% python3 -q
>>> import numpy as np
>>> np.set_printoptions(precision=1, suppress=True, linewidth=140, sign=" ")
>>> W0 = np.load("run1.npy")
>>> W0
array([[ 36,  -2,  -8],
       [ -9, -40,   9],
       [  2,  -6,  57]])
>>> x = np.array([1, 0, 1])
>>> target = W0 @ x
>>> target
array([ 28,   0,  59])
>>> np.linalg.solve(W0, -1 * target)
array([-1., -0., -1.])
>>> np.linalg.eigvals(W0)
array([-39.7,  37.4,  55.3])
>>> round(float(np.linalg.det(2 * W0)), 1), round(np.linalg.det(W0), 1)
(-658160.0, np.float64(-82270.0))
>>> np.round(np.linalg.det(W0[::-1]), 1)
np.float64(82270.0)
>>> np.einsum("ij,ji->", W0, W0)
np.int64(6041)
>>> np.round(np.linalg.eigvals(W0).sum().real, 1)
np.float64(53.0)
>>> evals, V = np.linalg.eig(W0)
>>> np.sort(np.linalg.eigvals(W0 @ W0))
array([ 1399.4,  1579.6,  3062.1])
>>> np.round(np.prod(evals), 1)
np.float64(-82270.0)
>>> feats = -1 * np.eye(9) + np.eye(9, k=1)
>>> feats
array([[-1.,  1.,  0.,  0.,  0.,  0.,  0.,  0.,  0.],
       [ 0., -1.,  1.,  0.,  0.,  0.,  0.,  0.,  0.],
       [ 0.,  0., -1.,  1.,  0.,  0.,  0.,  0.,  0.],
       [ 0.,  0.,  0., -1.,  1.,  0.,  0.,  0.,  0.],
       [ 0.,  0.,  0.,  0., -1.,  1.,  0.,  0.,  0.],
       [ 0.,  0.,  0.,  0.,  0., -1.,  1.,  0.,  0.],
       [ 0.,  0.,  0.,  0.,  0.,  0., -1.,  1.,  0.],
       [ 0.,  0.,  0.,  0.,  0.,  0.,  0., -1.,  1.],
       [ 0.,  0.,  0.,  0.,  0.,  0.,  0.,  0., -1.]])
>>> # triangular
>>> rng = np.random.default_rng(9712)
>>> labels = rng.permutation(9)
>>> labels
array([ 4,  8,  1,  7,  0,  5,  2,  6,  3])
>>> A2 = feats[labels][:, labels]
>>> np.allclose(A2, feats)
False
>>> np.diag(A2)
array([-1., -1., -1., -1., -1., -1., -1., -1., -1.])
>>> np.trace(A2)
np.float64(-9.0)
>>> np.sort(np.abs(np.linalg.eigvals(A2)))
array([ 1.,  1.,  1.,  1.,  1.,  1.,  1.,  1.,  1.])
>>> np.allclose(feats @ feats.T, feats.T @ feats)
False
>>> (feats + feats.T) / 2
array([[-1. ,  0.5,  0. ,  0. ,  0. ,  0. ,  0. ,  0. ,  0. ],
       [ 0.5, -1. ,  0.5,  0. ,  0. ,  0. ,  0. ,  0. ,  0. ],
       [ 0. ,  0.5, -1. ,  0.5,  0. ,  0. ,  0. ,  0. ,  0. ],
       [ 0. ,  0. ,  0.5, -1. ,  0.5,  0. ,  0. ,  0. ,  0. ],
       [ 0. ,  0. ,  0. ,  0.5, -1. ,  0.5,  0. ,  0. ,  0. ],
       [ 0. ,  0. ,  0. ,  0. ,  0.5, -1. ,  0.5,  0. ,  0. ],
       [ 0. ,  0. ,  0. ,  0. ,  0. ,  0.5, -1. ,  0.5,  0. ],
       [ 0. ,  0. ,  0. ,  0. ,  0. ,  0. ,  0.5, -1. ,  0.5],
       [ 0. ,  0. ,  0. ,  0. ,  0. ,  0. ,  0. ,  0.5, -1. ]])
>>> (feats - feats.T) / 2
array([[ 0. ,  0.5,  0. ,  0. ,  0. ,  0. ,  0. ,  0. ,  0. ],
       [-0.5,  0. ,  0.5,  0. ,  0. ,  0. ,  0. ,  0. ,  0. ],
       [ 0. , -0.5,  0. ,  0.5,  0. ,  0. ,  0. ,  0. ,  0. ],
       [ 0. ,  0. , -0.5,  0. ,  0.5,  0. ,  0. ,  0. ,  0. ],
       [ 0. ,  0. ,  0. , -0.5,  0. ,  0.5,  0. ,  0. ,  0. ],
       [ 0. ,  0. ,  0. ,  0. , -0.5,  0. ,  0.5,  0. ,  0. ],
       [ 0. ,  0. ,  0. ,  0. ,  0. , -0.5,  0. ,  0.5,  0. ],
       [ 0. ,  0. ,  0. ,  0. ,  0. ,  0. , -0.5,  0. ,  0.5],
       [ 0. ,  0. ,  0. ,  0. ,  0. ,  0. ,  0. , -0.5,  0. ]])
>>> np.trace(feats)
np.float64(-9.0)
>>> feats.inv()
Traceback (most recent call last):
  File "<python-input-31>", line 1, in <module>
    feats.inv()
    ^^^^^^^^^
AttributeError: 'numpy.ndarray' object has no attribute 'inv'
>>> assert feats == feats.T
Traceback (most recent call last):
  File "<python-input-32>", line 1, in <module>
    assert feats == feats.T
           ^^^^^^^^^^^^^^^^
ValueError: The truth value of an array with more than one element is ambiguous. Use a.any() or a.all()
>>> np.sort(np.abs(np.linalg.eigvals(feats)))
array([ 1.,  1.,  1.,  1.,  1.,  1.,  1.,  1.,  1.])
>>> round(np.abs(np.linalg.eigvals(feats)).max(), 1)
np.float64(1.0)
>>> A = np.load("sample0.npy")
>>> A
array([[ 6,  6, -9],
       [ 0,  0,  0],
       [ 6,  6, -9],
       [-4, -4,  6],
       [ 4,  4, -6]])
>>> # columns 0 and 1 are equal
>>> w1 = np.array([[-4, 4], [-4, 2], [4, 4]])
>>> beta = np.array([-1, 2])
>>> act = np.maximum(A @ w1 + beta, 0)
>>> np.linalg.matrix_rank(act)
np.int64(2)
>>> basis = np.array([[1, 0, 2], [3, 0, 1]])
>>> (act @ basis).round(6).argmax(axis=1)
array([ 0,  0,  0,  2,  0])
>>> act @ basis
array([[   6,    0,    2],
       [   6,    0,    2],
       [   6,    0,    2],
       [  61,    0,  112],
       [   6,    0,    2]])
>>> w1 @ basis
array([[ 8,  0, -4],
       [ 2,  0, -6],
       [16,  0, 12]])
>>> rank = np.linalg.matrix_rank(A)
>>> rank
np.int64(1)
>>> ns = np.linalg.svd(A)[2][rank:].T
>>> ns @ ns.T
array([[ 0.8, -0.2,  0.4],
       [-0.2,  0.8,  0.4],
       [ 0.4,  0.4,  0.5]])
>>> X = np.array([[0, 1, 2], [1, 0, 1], [2, 1, 0]])
>>> # equal to its transpose
>>> x = np.array([0, 0, -1])
>>> target = X @ x
>>> beta, lr = np.zeros(3), 1 / np.linalg.norm(X, 2) ** 2
>>> for i in range(8):
...     beta -= lr * X.T @ (X @ beta - target)
...     if i % 2 == 0: print(i, round(np.linalg.norm(X @ beta - target), 1))
... 
0 0.7
2 0.2
4 0.2
6 0.1
>>> round(float(np.linalg.cond(X)), 1)
3.7
>>> labels = rng.permutation(3)
>>> labels
array([ 1,  2,  0])
>>> A2 = X[labels][:, labels]
>>> np.allclose(A2, X)
False
>>> r0 = np.array([3, -5, 2, -2, 5, -5, 0]) + 0.5
>>> data = np.outer(r0, r0) / (r0 @ r0)
>>> data.round(1) + 0
array([[ 0.1, -0.2,  0.1, -0.1,  0.2, -0.2,  0. ],
       [-0.2,  0.2, -0.1,  0.1, -0.3,  0.2,  0. ],
       [ 0.1, -0.1,  0.1,  0. ,  0.1, -0.1,  0. ],
       [-0.1,  0.1,  0. ,  0. , -0.1,  0.1,  0. ],
       [ 0.2, -0.3,  0.1, -0.1,  0.3, -0.3,  0. ],
       [-0.2,  0.2, -0.1,  0.1, -0.3,  0.2,  0. ],
       [ 0. ,  0. ,  0. ,  0. ,  0. ,  0. ,  0. ]])
>>> # columns 1 and 5 are equal
>>> evals, V = np.linalg.eigh(X)
>>> x = np.array([-2, 1, -1])
>>> V * np.abs(evals) @ V.T
array([[ 2.2,  0.6,  0.2],
       [ 0.6,  1.2,  0.6],
       [ 0.2,  0.6,  2.2]])
>>> V * np.maximum(evals, 0) @ V.T
array([[ 1.1,  0.8,  1.1],
       [ 0.8,  0.6,  0.8],
       [ 1.1,  0.8,  1.1]])
>>> (np.sign(V[:, -1].round(6)) == np.sign(V[0, -1].round(6))).astype(int)
array([ 1,  1,  1])
>>> E = np.load("x.npy")
>>> E
array([[ 1. ,  0. ,  0. ,  0. ,  0. ,  0. ],
       [ 0. ,  1. ,  0. ,  0. ,  0. ,  0. ],
       [ 0. ,  0. ,  1. ,  0. ,  0. ,  0. ],
       [ 0. ,  0. ,  0. ,  1. ,  0. ,  0. ],
       [ 0. ,  0. ,  0. ,  0. ,  0.5,  0.9],
       [ 0. ,  0. ,  0. ,  0. , -0.9,  0.5]])
>>> # 5 groups of indices that never mix
>>> x = np.array([2, 1, 2, 0, 2, 2])
>>> target = E @ x
>>> beta, lr = np.zeros(6), 1 / np.linalg.norm(E, 2) ** 2
>>> for i in range(6):
...     beta -= lr * E.T @ (E @ beta - target)
...     if i % 1 == 0: print(i, round(np.linalg.norm(E @ beta - target), 1))
... 
0 0.0
1 0.0
2 0.0
3 0.0
4 0.0
5 0.0
>>> beta
array([ 2.,  1.,  2.,  0.,  2.,  2.])
